$ python -q
>>> import numpy as np
>>> np.set_printoptions(precision=1, suppress=True, linewidth=140)
>>> def rd(a):
...     return np.round(a, 1) + 0
... 
>>> mat = np.load("out1.npy")
>>> print(rd(mat))
[[ 0.9 -0.2  0.   0.  -0.3]
 [-0.2  0.4  0.   0.  -0.9]
 [ 0.   0.   1.   0.  -0.1]
 [ 0.   0.   0.   1.  -0.1]
 [-0.3 -0.9 -0.1 -0.1 -0.3]]
>>> rng = np.random.default_rng(99428)
>>> lab = rng.permutation(5)
>>> print(lab)
[2 1 4 0 3]
>>> A2 = mat[lab][:, lab]
>>> print(rd(np.linalg.det(A2)), rd(np.linalg.det(mat[lab])))
-1.0 1.0
>>> print(np.allclose(A2, mat))
False
>>> print(rd(np.sort(np.abs(np.linalg.eigvals(A2)))))
[1. 1. 1. 1. 1.]
>>> feats = np.array([[-1.3, -0.1, 0.7, 1.5, -0.7],
...     [0.4, -0.8, 0.3, 0.9, -0.2],
...     [0.4, -0.7, -1.1, 0.6, -0.2]])
>>> blk = np.stack([feats, -1 * feats, feats[::-1]])
>>> print(blk.sum(axis=0))
[[ 0.4 -0.7 -1.1  0.6 -0.2]
 [ 0.4 -0.8  0.3  0.9 -0.2]
 [-1.3 -0.1  0.7  1.5 -0.7]]
>>> print(np.linalg.matrix_rank(blk))
[3 3 3]
>>> print(rd(np.einsum("bij,cij->bc", blk, blk)))
[[ 8.9 -8.9  1.4]
 [-8.9  8.9 -1.4]
 [ 1.4 -1.4  8.9]]
>>> A2 = np.array([[-9, -4, -1], [-2, -5, -9]])
>>> C = np.kron(A2, feats)
>>> print(rd(np.linalg.norm(C, 2)), rd(np.linalg.norm(A2, 2) * np.linalg.norm(feats, 2)))
28.5 28.5
>>> X = np.load("dump.npy")
>>> print(X)
[[5 0 0]
 [1 4 3]
 [3 5 1]]
>>> def softmax(z):
...     e = np.exp(z - z.max(axis=-1, keepdims=True))
...     return e / e.sum(axis=-1, keepdims=True)
... 
>>> print(rd(softmax(X[0] + 5)))
[1. 0. 0.]
>>> print(rd(softmax(X[0])))
[1. 0. 0.]
>>> print(rd(softmax(10 * X[0])))
[1. 0. 0.]
>>> print(rd(softmax(X).sum(axis=1)))
[1. 1. 1.]
>>> S = X @ X.T / np.sqrt(3)
>>> print(rd(softmax(S + np.triu(np.full(S.shape, -np.inf), 1))))
[[1. 0. 0.]
 [0. 1. 0.]
 [0. 0. 1.]]
>>> A = np.loadtxt("data.csv", delimiter=",")
>>> print(A)
[[ 0.  0. -1.]
 [ 0.  0.  1.]
 [-1.  1.  0.]]
>>> print(np.einsum("ij,ji->", A, A))
4.0
>>> print(rd(np.linalg.det(2 * A)), rd(np.linalg.det(A)))
0.0 0.0
>>> print(rd(np.linalg.det(A.T)))
0.0
>>> print(np.einsum("ii->", A))
0.0
>>> print(rd(np.linalg.eigvals(A).sum().real))
0.0
>>> print(rd(np.linalg.eigvals(A)))
[-1.4  0.   1.4]
>>> w, V = np.linalg.eigh(A)
>>> vec = np.array([0, -2, 0])
>>> print(np.abs(A).sum(axis=1).max(), rd(np.abs(w).max()))
2.0 1.4
>>> print((np.sign(V[:, -1].round(6)) == np.sign(V[0, -1].round(6))).astype(int))
[1 0 0]
>>> print(rd(V * np.abs(w) @ V.T))
[[ 0.7 -0.7  0. ]
 [-0.7  0.7  0. ]
 [ 0.   0.   1.4]]
>>> C = np.array([[0.9, -1.1, -0.9, -0.3]])
>>> J = np.array([[2], [0], [1], [1], [2], [0], [2], [0], [0], [0], [1]]) @ C + 0.3 * rng.normal(size=(11, 4))
>>> print(rd(J))
[[ 2.1 -2.5 -2.3 -0.6]
 [-0.1 -0.6  0.3  0.1]
 [ 0.3 -1.  -1.2 -0.3]
 [ 0.5 -1.2 -1.  -0.2]
 [ 1.5 -1.6 -1.4 -0.8]
 [-0.1  0.3 -0.4 -0.6]
 [ 1.6 -2.6 -1.9 -1. ]
 [ 0.2  0.1  0.3  0. ]
 [-0.1 -0.3 -0.1  0.1]
 [-0.3  0.2  0.   0.2]
 [ 0.7 -1.2 -1.1 -0.5]]
>>> proj = J @ np.linalg.solve(J.T @ J, J.T)
>>> print(np.trace(proj))
4.0
>>> print(np.allclose(proj @ proj, proj))
True
>>> vec = np.array([1, 1, 3, 0])
>>> rhs = J @ vec
>>> b, lr = np.zeros(4), 1 / np.linalg.norm(J, 2) ** 2
>>> for i in range(5):
...     b -= lr * J.T @ (J @ b - rhs)
...     if i % 1 == 0: print(i, round(np.linalg.norm(J @ b - rhs), 1))
... 
0 2.3
1 2.3
2 2.2
3 2.2
4 2.2
>>> print(rd(b))
[-0.7  1.2  1.2  0.4]
>>> print(rd(np.linalg.cond(J)))
10.7
>>> m1 = np.loadtxt("x.csv", delimiter=",")
>>> print(rd(m1))
[[-1.  -0.1]
 [-0.1  1. ]]
>>> print(rd(softmax(J[7])))
[0.3 0.2 0.3 0.2]
>>> print(rd(softmax(J).sum(axis=1)))
[1. 1. 1. 1. 1. 1. 1. 1. 1. 1. 1.]
>>> S = J @ J.T / np.sqrt(4)
>>> print(rd(softmax(S)))
[[0.7 0.  0.  0.  0.  0.  0.3 0.  0.  0.  0. ]
 [0.1 0.1 0.1 0.1 0.1 0.1 0.1 0.1 0.1 0.1 0.1]
 [0.3 0.  0.1 0.1 0.1 0.  0.3 0.  0.  0.  0.1]
 [0.4 0.  0.1 0.1 0.1 0.  0.3 0.  0.  0.  0.1]
 [0.5 0.  0.  0.  0.1 0.  0.3 0.  0.  0.  0. ]
 [0.1 0.1 0.1 0.1 0.1 0.1 0.1 0.1 0.1 0.1 0.1]
 [0.6 0.  0.  0.  0.1 0.  0.3 0.  0.  0.  0. ]
 [0.1 0.1 0.1 0.1 0.1 0.1 0.1 0.1 0.1 0.1 0.1]
 [0.1 0.1 0.1 0.1 0.1 0.1 0.1 0.1 0.1 0.1 0.1]
 [0.1 0.1 0.1 0.1 0.1 0.1 0.1 0.1 0.1 0.1 0.1]
 [0.4 0.  0.  0.  0.1 0.  0.3 0.  0.  0.  0.1]]
>>> print(softmax(S).round(6).argmax(axis=1))
[0 6 0 0 0 5 0 7 6 9 0]
>>> print(rd(softmax(S + np.triu(np.full(S.shape, -np.inf), 1))))
[[1.  0.  0.  0.  0.  0.  0.  0.  0.  0.  0. ]
 [0.5 0.5 0.  0.  0.  0.  0.  0.  0.  0.  0. ]
 [0.8 0.  0.1 0.  0.  0.  0.  0.  0.  0.  0. ]
 [0.8 0.  0.1 0.1 0.  0.  0.  0.  0.  0.  0. ]
 [0.8 0.  0.  0.  0.1 0.  0.  0.  0.  0.  0. ]
 [0.2 0.1 0.2 0.2 0.2 0.2 0.  0.  0.  0.  0. ]
 [0.6 0.  0.  0.  0.1 0.  0.4 0.  0.  0.  0. ]
 [0.1 0.1 0.1 0.1 0.1 0.1 0.1 0.2 0.  0.  0. ]
 [0.1 0.1 0.1 0.1 0.1 0.1 0.1 0.1 0.1 0.  0. ]
 [0.1 0.1 0.1 0.1 0.1 0.1 0.1 0.1 0.1 0.1 0. ]
 [0.4 0.  0.  0.  0.1 0.  0.3 0.  0.  0.  0.1]]
>>> w, V = np.linalg.eigh(m1)
>>> print(w.sum(), rd(np.trace(m1)))
0.0 0.0
>>> print(np.unique(w.round(6) + 0, return_counts=True)[1])
[1 1]
>>> print(w)
[-1.  1.]
>>> print(rd(np.linalg.svd(m1, compute_uv=False)))
[1. 1.]
>>> print(rd(np.linalg.pinv(m1)))
[[-1.  -0.1]
 [-0.1  1. ]]
>>> print(rd(m1[:, 1] @ m1[:, 0]))
0.0
>>> print(rd(np.linalg.norm(m1, axis=0)))
[1. 1.]
>>> K = np.load("w.npy")
>>> print(rd(K))
[[ 0.   3.   5.9]
 [-0.2 -3.5 -6.2]
 [-0.5  0.6  1.5]
 [-0.2 -1.4 -3.6]
 [ 0.   0.3  0.9]
 [ 0.3 -1.8 -3.4]
 [ 0.3 -1.2 -2.1]
 [ 0.  -1.6 -1.8]
 [-0.5 -2.  -3.7]
 [-0.1  0.8  2.3]
 [-0.4  0.5  1.5]
 [-0.5  1.8  1.9]
 [ 0.3 -3.3 -6.2]]
>>> cov = np.cov(K, rowvar=False)
>>> print(rd(np.linalg.eigvalsh(cov)[::-1]))
[16.9  0.1  0.1]
>>> print(rd(np.corrcoef(K.T)))
[[ 1.  -0.3 -0.2]
 [-0.3  1.   1. ]
 [-0.2  1.   1. ]]
>>> print(rd(K.std(axis=0)))
[0.3 1.9 3.5]
>>> print(cov.shape)
(3, 3)
>>> print(rd(np.linalg.norm(K, 2) / np.linalg.norm(K)))
1.0
>>> Xs = (K - K.mean(axis=0)) / K.std(axis=0)
>>> print(np.argwhere(np.abs(Xs) > 2))
[]
>>> b = np.linalg.lstsq(np.delete(Xs, 0, axis=1), Xs[:, 0])[0]
>>> print(np.abs(b).argmax())
0
>>> print(rd(b))
[-1.2  1. ]
>>> print(rd(1 - np.var(Xs[:, 0] - np.delete(Xs, 0, axis=1) @ b)))
0.1
>>> lab = K[:, 2] > np.median(K[:, 2])
>>> f = K[lab].mean(axis=0) - K[~lab].mean(axis=0)
>>> print(lab.astype(int))
[1 0 1 0 1 0 0 0 0 1 1 1 0]
>>> print((((K - K.mean(axis=0)) @ f > 0) == lab).mean())
1.0
>>> print(((K - K.mean(axis=0)) @ f > 0).astype(int))
[1 0 1 0 1 0 0 0 0 1 1 1 0]
>>> W0 = np.array([[-2.0, 0.0, 0.0], [0.0, 2.0, 2.0], [0.0, 2.0, -1.0]])
>>> print(W0)
[[-2.  0.  0.]
 [ 0.  2.  2.]
 [ 0.  2. -1.]]
>>> print(rd(np.linalg.norm(W0, 1)), rd(np.linalg.norm(W0, np.inf)))
4.0 4.0
>>> print(W0[2] @ W0[1])
2.0
>>> print(np.linalg.norm(W0, axis=1).argmax())
1
>>> print(rd(np.linalg.norm(W0, "nuc")))
7.0
>>> print(rd(np.linalg.norm(W0, axis=0)))
[2.  2.8 2.2]
>>> print(rd(np.linalg.norm(W0) ** 2 / np.linalg.norm(W0, 2) ** 2))
1.9
>>> print(rd(np.linalg.norm(W0, 2)))
3.0
>>> print(rd(np.linalg.norm(W0, axis=1)))
[2.  2.8 2.2]
>>> print(np.allclose(W0, W0.T))
True
>>> print(rd(np.sort(np.abs(np.linalg.eigvals(W0)))))
[2. 2. 3.]
>>> print(np.allclose(W0 @ W0.T, W0.T @ W0))
True
>>> A2 = np.array([[-5, -4], [2, -1]])
>>> C = np.kron(A2, W0)
>>> print(C)
[[ 10.  -0.  -0.   8.  -0.  -0.]
 [ -0. -10. -10.  -0.  -8.  -8.]
 [ -0. -10.   5.  -0.  -8.   4.]
 [ -4.   0.   0.   2.  -0.  -0.]
 [  0.   4.   4.  -0.  -2.  -2.]
 [  0.   4.  -2.  -0.  -2.   1.]]
>>> print(C.shape)
(6, 6)
>>> print(np.linalg.matrix_rank(C))
6
>>> print(rd(np.linalg.eigvalsh(W0).min()))
-2.0
>>> print(np.all(np.linalg.eigvalsh(W0) > 0))
False
